$ python3 -q
>>> import numpy as np
>>> np.set_printoptions(suppress=True, linewidth=120)
>>> rng = np.random.default_rng(18)
>>> W0 = np.triu(rng.random((3, 3)) < 0.8, 1).astype(int)
>>> W0 = W0 + W0.T
>>> W0
array([[0, 1, 1],
       [1, 0, 1],
       [1, 1, 0]])
>>> evals, evecs = np.linalg.eigh(W0)
>>> print(np.round(evecs.T @ evecs, 2) + 0)
[[1. 0. 0.]
 [0. 1. 0.]
 [0. 0. 1.]]
>>> np.abs(evecs[:, -1]).round(6).argmax()
np.int64(0)
>>> (evals > 1e-8).sum(), (evals < -1e-8).sum()
(np.int64(1), np.int64(2))
>>> np.round(np.linalg.eigvalsh(W0 + -3 * np.eye(3)), 2)
array([-4., -4., -1.])
>>> np.round(np.linalg.svd(W0, compute_uv=False), 2)
array([2., 1., 1.])
>>> evals.sum(), np.trace(W0)
(np.float64(0.0), np.int64(0))
>>> print(np.unique(evals.round(6) + 0, return_counts=True)[1])
[2 1]
>>> q, R = np.linalg.qr(W0)
>>> R.round(2)
array([[-1.41, -0.71, -0.71],
       [ 0.  ,  1.22,  0.41],
       [ 0.  ,  0.  , -1.15]])
>>> q.round(2)
array([[ 0.  ,  0.82, -0.58],
       [-0.71, -0.41, -0.58],
       [-0.71,  0.41,  0.58]])
>>> np.round(q.T @ q, 2) + 0
array([[1., 0., 0.],
       [0., 1., 0.],
       [0., 0., 1.]])
>>> q.shape, R.shape
((3, 3), (3, 3))
>>> round(np.trace(q @ q.T), 2)
np.float64(3.0)
>>> mat = np.array([[-2.0, 1.0, 1.0, 1.0, 1.0],
...     [1.0, -2.0, 1.0, 1.0, 1.0],
...     [1.0, 1.0, -2.0, 1.0, 1.0],
...     [1.0, 1.0, 1.0, -2.0, 1.0],
...     [1.0, 1.0, 1.0, 1.0, -2.0]])
>>> mat
array([[-2.,  1.,  1.,  1.,  1.],
       [ 1., -2.,  1.,  1.,  1.],
       [ 1.,  1., -2.,  1.,  1.],
       [ 1.,  1.,  1., -2.,  1.],
       [ 1.,  1.,  1.,  1., -2.]])
>>> z = rng.permutation(5)
>>> z
array([0, 3, 1, 2, 4])
>>> out = mat[z][:, z]
>>> out
array([[-2.,  1.,  1.,  1.,  1.],
       [ 1., -2.,  1.,  1.,  1.],
       [ 1.,  1., -2.,  1.,  1.],
       [ 1.,  1.,  1., -2.,  1.],
       [ 1.,  1.,  1.,  1., -2.]])
>>> np.allclose(out, mat)
True
>>> np.trace(out)
np.float64(-10.0)
>>> round(np.linalg.det(out), 2), round(float(np.linalg.det(mat[z])), 2)
(np.float64(162.0), 162.0)
>>> q = mat.astype(float).copy()
>>> for j in range(5):
...     q[:, j] -= q[:, :j] @ (q[:, :j].T @ q[:, j])
...     q[:, j] /= np.linalg.norm(q[:, j])
... 
>>> q.round(2)
array([[-0.71,  0.27,  0.31,  0.37,  0.45],
       [ 0.35, -0.67,  0.31,  0.37,  0.45],
       [ 0.35,  0.4 , -0.62,  0.37,  0.45],
       [ 0.35,  0.4 ,  0.46, -0.55,  0.45],
       [ 0.35,  0.4 ,  0.46,  0.55, -0.45]])
>>> print(np.round(np.linalg.norm(mat, axis=1), 2))
[2.83 2.83 2.83 2.83 2.83]
>>> def softmax(z):
...     e = np.exp(z - z.max(axis=-1, keepdims=True))
...     return e / e.sum(axis=-1, keepdims=True)
... 
>>> np.round(softmax(mat[2]), 2)
array([0.25, 0.25, 0.01, 0.25, 0.25])
>>> np.round(softmax(mat).sum(axis=1), 2)
array([1., 1., 1., 1., 1.])
>>> att = mat @ mat.T / np.sqrt(5)
>>> print(np.round(softmax(att + np.triu(np.full(att.shape, -np.inf), 1)), 2))
[[1.   0.   0.   0.   0.  ]
 [0.02 0.98 0.   0.   0.  ]
 [0.02 0.02 0.97 0.   0.  ]
 [0.02 0.02 0.02 0.95 0.  ]
 [0.02 0.02 0.02 0.02 0.93]]
>>> evals, evecs = np.linalg.eigh(mat)
>>> np.round(np.linalg.eigvalsh(mat @ mat), 2)
array([4., 9., 9., 9., 9.])
>>> round(float(evals.sum()), 2), np.trace(mat)
(-10.0, np.float64(-10.0))
>>> np.round(np.linalg.svd(mat, compute_uv=False), 2)
array([3., 3., 3., 3., 2.])
>>> np.round(np.linalg.eigvalsh(mat + -1 * np.eye(5)), 2)
array([-4., -4., -4., -4.,  1.])
>>> print(np.abs(evecs[:, -1]).round(6).argmax())
0
>>> np.round(np.abs(evecs[:, -1]), 2)
array([0.45, 0.45, 0.45, 0.45, 0.45])
